>>> import numpy as np
>>> import numpy.linalg as la
>>> np.set_printoptions(suppress=True, linewidth=120)
>>> X = np.load("a.npy")
>>> X
array([[-1,  0,  2, -1,  2],
       [ 0,  1,  3,  0,  3],
       [-2, -1,  1, -2,  1],
       [-4, -3, -1, -4, -1],
       [-4, -3, -1, -4, -1],
       [-1,  0,  2, -1,  2]])
>>> def softmax(z):
...     e = np.exp(z - z.max(axis=-1, keepdims=True))
...     return e / e.sum(axis=-1, keepdims=True)
... 
>>> np.round(softmax(X[1]), 1) + 0
array([0. , 0.1, 0.4, 0. , 0.4])
>>> S = X @ X.T / np.sqrt(5)
>>> softmax(S).round(6).argmax(axis=1)
array([1, 1, 3, 3, 3, 1])
>>> Uu, s, VT = la.svd(X)
>>> V = VT[:(s > 1e-8).sum()]
>>> rng = np.random.default_rng(5440)
>>> vec = X[4] + 5 * X[5] + rng.integers(2) * np.eye(5)[1]
>>> vec
array([-9., -2.,  9., -9.,  9.])
>>> np.round(np.diag(V.T @ V), 1)
array([0.4, 0.2, 0.5, 0.4, 0.5])
>>> np.allclose(V.T @ V @ vec, vec)
False
>>> s = 10 * 0.9 ** np.arange(7)
>>> M = rng.normal(size=(30, 7)) * rng.permutation(s)
>>> M.round(1)
array([[ -8.4,  -5.5,  -9.2,  14.7,   8.6,   0.5,   0.2],
       [ 27.7,  -3.1,  -3. , -10. ,   6.3,   5.8, -15.6],
       [ -2.1,   3.6, -14.2,   7.4, -12.9,   6.6,  -6.3],
       [  0.5,  -8.4,  -2.9,   5.8,  -9.9,  -7.4,  -2. ],
       [ -0.5,  -1.3, -10.1,   2.2,   4.8,   2. ,  -2.9],
       [-10. ,  -5.1,  12.5,  -7.3,  -3.7,   8.7,  -4.6],
       [ -1.5,   1.7, -18.6,  -8.6,  -6.4,  -2.2,  -2.3],
       [ -2.7,  11.7,  -1.1,   4.6,  -3.7,  -3.9,   3.3],
       [  3. ,  -7.2,  11.2,  -7.9,   8.8,  -6.1,  -2.8],
       [  7.2,   3.5,  -3.6,  -7.3,   3.8, -18. ,  -6.7],
       [-10.4,   1.6,  -4.3,  -0.7,   9.1, -12. ,   7. ],
       [ -2.1,   4.2,  -0.6,   6.4,  -1.7,   2.8,   8.6],
       [ 10. ,  -7.1,  12. ,  -9. ,   3.8,   3.1,  -1.9],
       [ -5.4,  -8.7,   7.1,  -5.6,   7.8,   7.4,  -2.2],
       [ -3.9,  -7.1, -21.3,  -3.2,  -6.3,   2.2,  -5.7],
       [  0.4,   9.7,  -3. ,  -3.9,  -6.2,  16.6,  20.2],
       [  7.4,  -2.8,   2.3,  -0.9,  -0.3,  14.1,   0.6],
       [ -5.4,   3.2,  -2.9,   9.5,   0.7,  -1.5,   2. ],
       [  0.1,  -1.1,  -3.5,   1.9,   4.5,   1.8,   8.2],
       [  1.1,  -2.6,  -1.4,   7.5,  -2.8,  11. ,  -9.2],
       [-10. ,  -7.3,   7.5,   4.4,   1.9,   2.5,   2.2],
       [  4.5,   2.5,  13.5,  -1.6,  -2.7,   9.8,   1.6],
       [  8.6,   5.8,  -2.1,   6.8,   1.3,   0.5,   2.3],
       [  3.4,  -3.2, -14.1,   8.1,  10.7, -18. ,  -4.5],
       [ -7.2,  -5.6,   2. ,   4.7,   0.4,  -0.4,  -2.7],
       [  7.8,  -1. ,  -7.2,  -1.1,  -4. ,  -1.5,  -2.2],
       [ -1.6,  -2.4,  15.9,  -3.8,  -2.7,  -2.2,   5.2],
       [-15.9,   1. ,  -1.7,   0.3,  -5.6,   3.5,  -7.2],
       [ 17.9,   0.2,   4.9,   2.5,   1.7, -24.1,   2.4],
       [ -2.8,  -1.5,   9.9, -15.9,   2.7,  -6.1,  11.2]])
>>> proj = M @ la.solve(M.T @ M, M.T)
>>> np.round(proj @ M[:, 6], 1)
array([  0.2, -15.6,  -6.3,  -2. ,  -2.9,  -4.6,  -2.3,   3.3,  -2.8,  -6.7,   7. ,   8.6,  -1.9,  -2.2,  -5.7,  20.2,
         0.6,   2. ,   8.2,  -9.2,   2.2,   1.6,   2.3,  -4.5,  -2.7,  -2.2,   5.2,  -7.2,   2.4,  11.2])
>>> np.round(np.diag(proj), 1)
array([0.3, 0.5, 0.2, 0.4, 0.1, 0.2, 0.3, 0.2, 0.2, 0.3, 0.2, 0.1, 0.2, 0.2, 0.4, 0.5, 0.2, 0.1, 0.1, 0.2, 0.2, 0.1,
       0.1, 0.3, 0.1, 0.1, 0.2, 0.3, 0.5, 0.3])
